% ipython --no-banner

In [1]: import numpy as np

In [2]: import numpy.linalg as la

In [3]: np.set_printoptions(precision=2, suppress=True, linewidth=140)

In [4]: data = np.loadtxt("layer10.csv", delimiter=",")

In [5]: data
Out[5]: 
array([[ 1.,  0.,  0.,  0.,  0.,  0.,  0.,  0.],
       [-6.,  1.,  0.,  0.,  0.,  0.,  0.,  0.],
       [-4., -3.,  1.,  0.,  0.,  0.,  0.,  0.],
       [-1., -9., -9.,  1.,  0.,  0.,  0.,  0.],
       [ 8., -6., -6., -9.,  1.,  0.,  0.,  0.],
       [ 0.,  9.,  1., -4., -8.,  1.,  0.,  0.],
       [-1., -9.,  1.,  4., -6., -4.,  1.,  0.],
       [-6., -1.,  9., -2.,  6.,  5., -4.,  1.]])

In [6]: left, s, VT = la.svd(data)

In [7]: np.argmax(s[:-1] / (s[1:] + 1e-6)) + 1
Out[7]: np.int64(7)

In [8]: other = left[:, :7] @ np.diag(s[:7]) @ VT[:7]

In [9]: other.round(2) + 0
Out[9]: 
array([[ 1.,  0.,  0.,  0.,  0.,  0.,  0.,  0.],
       [-6.,  1.,  0.,  0.,  0.,  0.,  0.,  0.],
       [-4., -3.,  1.,  0.,  0.,  0.,  0.,  0.],
       [-1., -9., -9.,  1.,  0.,  0.,  0.,  0.],
       [ 8., -6., -6., -9.,  1.,  0.,  0.,  0.],
       [ 0.,  9.,  1., -4., -8.,  1.,  0.,  0.],
       [-1., -9.,  1.,  4., -6., -4.,  1.,  0.],
       [-6., -1.,  9., -2.,  6.,  5., -4.,  1.]])

In [10]: round(np.abs(data - other).max(), 2)
Out[10]: np.float64(0.0)

In [11]: round(la.norm(data - other, 2), 2), round(s[7], 2)
Out[11]: (np.float64(0.0), np.float64(0.0))

In [12]: la.matrix_rank(other)
Out[12]: np.int64(7)

In [13]: la.matrix_rank(data, rtol=0.05)
Out[13]: np.int64(6)

In [14]: round(la.norm(data[0] - data[3]), 2)
Out[14]: np.float64(12.92)

In [15]: round(la.norm(data[0], 1), 2), np.round(la.norm(data[0], np.inf), 2)
Out[15]: (np.float64(1.0), np.float64(1.0))

In [16]: np.round(la.norm(data) ** 2 / la.norm(data, 2) ** 2, 2)
Out[16]: np.float64(2.41)

In [17]: np.round(la.norm(data, 1), 2), round(float(la.norm(data, np.inf)), 2)
Out[17]: (np.float64(38.0), 34.0)

In [18]: la.matrix_rank(data, rtol=0.1)
Out[18]: np.int64(6)

In [19]: np.round(la.norm(data, 2) / la.norm(data), 2)
Out[19]: np.float64(0.64)

In [20]: [round(float(x), 2) for x in la.svd(data, compute_uv=False)[:3]]
Out[20]: [19.98, 15.94, 13.32]

In [21]: feats = np.loadtxt("sample15.csv", delimiter=",")

In [22]: feats
Out[22]: 
array([[-2.31, -3.93, -2.86,  2.62, -1.86, -3.57, -3.81,  0.78, -2.49],
       [-2.45, -3.79, -2.95,  3.18, -1.56, -3.64, -3.91,  0.69, -1.9 ],
       [-1.51, -4.94, -4.07,  5.6 , -6.18, -5.29, -6.7 ,  0.65, -1.29],
       [-0.11,  1.58,  0.84, -2.53,  3.31,  1.86,  2.73, -0.11, -0.15],
       [ 1.24,  1.63,  1.53, -0.95, -1.82,  1.67,  1.01, -0.13,  1.73],
       [ 3.13,  1.58,  1.24,  2.39, -6.5 ,  0.11, -1.5 , -0.57,  3.77],
       [ 1.54,  3.17,  2.58, -2.16,  0.18,  2.62,  2.63, -0.55,  1.57],
       [ 3.37,  0.73,  0.22,  3.34, -8.29, -0.19, -2.8 , -0.45,  3.01],
       [-3.89, -1.92, -0.89, -1.65,  8.27, -0.83,  1.99,  0.94, -4.03],
       [ 2.09,  0.61,  0.7 ,  0.07, -3.2 ,  0.8 ,  0.33,  0.14,  2.22],
       [ 0.82,  0.29,  0.66, -0.54, -0.55,  0.79,  0.66, -0.15,  0.35],
       [ 0.25,  4.52,  4.09, -6.46,  8.75,  5.38,  7.45, -0.65,  0.47],
       [-2.28, -1.79, -1.46, -0.33,  3.06, -1.46, -0.27,  0.48, -2.24],
       [ 2.44,  1.27,  1.3 ,  0.96, -3.69,  1.26, -0.42,  0.14,  1.98],
       [ 2.75,  2.19,  1.17,  0.97, -5.6 ,  0.51, -0.57, -0.33,  2.53],
       [ 1.8 , -0.25, -0.25,  3.19, -6.56, -1.58, -3.99, -0.11,  1.44],
       [-0.37, -2.66, -2.69,  4.88, -6.75, -3.55, -6.14,  0.23,  0.19],
       [ 3.05,  2.6 ,  2.89,  0.2 , -3.33,  1.99,  1.24, -0.62,  2.87]])

In [23]: Ac = feats - feats.mean(axis=0)

In [24]: left, s, VT = la.svd(Ac, full_matrices=False)

In [25]: VT[0] * np.sign(VT[0, np.abs(VT[0]).argmax()])
Out[25]: array([-0.01,  0.25,  0.23, -0.42,  0.6 ,  0.32,  0.49, -0.02, -0.02])

In [26]: round(float((s ** 2).sum() ** 2 / (s ** 4).sum()), 2)
Out[26]: 1.84

In [27]: np.round(s ** 2 / (s ** 2).sum(), 2) + 0
Out[27]: array([0.66, 0.34, 0.  , 0.  , 0.  , 0.  , 0.  , 0.  , 0.  ])

In [28]: np.searchsorted(np.cumsum(s ** 2) / (s ** 2).sum(), 0.9) + 1
Out[28]: np.int64(2)

In [29]: (np.sign(left[:, 0]) == np.sign(left[0, 0])).astype(int)
Out[29]: array([1, 1, 1, 0, 0, 1, 0, 1, 0, 0, 0, 0, 0, 1, 1, 1, 1, 0])

In [30]: np.round(Ac.mean(axis=0), 2) + 0
Out[30]: array([0., 0., 0., 0., 0., 0., 0., 0., 0.])

In [31]: other = feats / np.sqrt((feats ** 2).mean(axis=1, keepdims=True))

In [32]: la.matrix_rank(other) == la.matrix_rank(feats)
Out[32]: np.True_

In [33]: E = np.array([[0, 0, 0, 1, 0, 0, 0, 0],
    ...:     [0, 0, 0, 0, 0, 1, 0, 0],
    ...:     [0, 0, 0, 0, 0, 0, 0, 1],
    ...:     [0, 0, 0, 0, 1, 0, 0, 0],
    ...:     [1, 0, 0, 0, 0, 0, 0, 0],
    ...:     [0, 0, 0, 0, 0, 0, 1, 0],
    ...:     [0, 0, 1, 0, 0, 0, 0, 0],
    ...:     [0, 1, 0, 0, 0, 0, 0, 0]])

In [34]: np.sort(np.abs(la.eigvals(E)))[::-1]
Out[34]: array([1., 1., 1., 1., 1., 1., 1., 1.])

In [35]: la.matrix_power(E, 2)
Out[35]: 
array([[0, 0, 0, 0, 1, 0, 0, 0],
       [0, 0, 0, 0, 0, 0, 1, 0],
       [0, 1, 0, 0, 0, 0, 0, 0],
       [1, 0, 0, 0, 0, 0, 0, 0],
       [0, 0, 0, 1, 0, 0, 0, 0],
       [0, 0, 1, 0, 0, 0, 0, 0],
       [0, 0, 0, 0, 0, 0, 0, 1],
       [0, 0, 0, 0, 0, 1, 0, 0]])

In [36]: la.matrix_power(E, 100)
Out[36]: 
array([[0, 0, 0, 1, 0, 0, 0, 0],
       [0, 1, 0, 0, 0, 0, 0, 0],
       [0, 0, 1, 0, 0, 0, 0, 0],
       [0, 0, 0, 0, 1, 0, 0, 0],
       [1, 0, 0, 0, 0, 0, 0, 0],
       [0, 0, 0, 0, 0, 1, 0, 0],
       [0, 0, 0, 0, 0, 0, 1, 0],
       [0, 0, 0, 0, 0, 0, 0, 1]])

In [37]: E.sum(axis=1)
Out[37]: array([1, 1, 1, 1, 1, 1, 1, 1])

In [38]: p = np.eye(8)[1]

In [39]: for _ in range(7):
    ...:     p = p @ E
    ...:     print(p.round(2))
    ...: 
[0. 0. 0. 0. 0. 1. 0. 0.]
[0. 0. 0. 0. 0. 0. 1. 0.]
[0. 0. 1. 0. 0. 0. 0. 0.]
[0. 0. 0. 0. 0. 0. 0. 1.]
[0. 1. 0. 0. 0. 0. 0. 0.]
[0. 0. 0. 0. 0. 1. 0. 0.]
[0. 0. 0. 0. 0. 0. 1. 0.]

In [40]: rng = np.random.default_rng(539)

In [41]: lab = rng.permutation(8)

In [42]: lab
Out[42]: array([1, 7, 3, 4, 6, 0, 2, 5])

In [43]: other = E[lab][:, lab]

In [44]: np.allclose(other, E)
Out[44]: False

In [45]: np.sort(np.abs(la.eigvals(other)))
Out[45]: array([1., 1., 1., 1., 1., 1., 1., 1.])

In [46]: vec = np.array([1, 0, 3, 1, 3, 0, 2, 3])

In [47]: target = E @ vec

In [48]: target
Out[48]: array([1, 0, 3, 3, 1, 2, 3, 0])

In [49]: la.solve(E.T, E[5])
Out[49]: array([0., 0., 0., 0., 0., 1., 0., 0.])

In [50]: la.solve(E, 5 * target)
Out[50]: array([ 5.,  0., 15.,  5., 15.,  0., 10., 15.])

In [51]: la.solve(E, target + E[:, 0])
Out[51]: array([2., 0., 3., 1., 3., 0., 2., 3.])
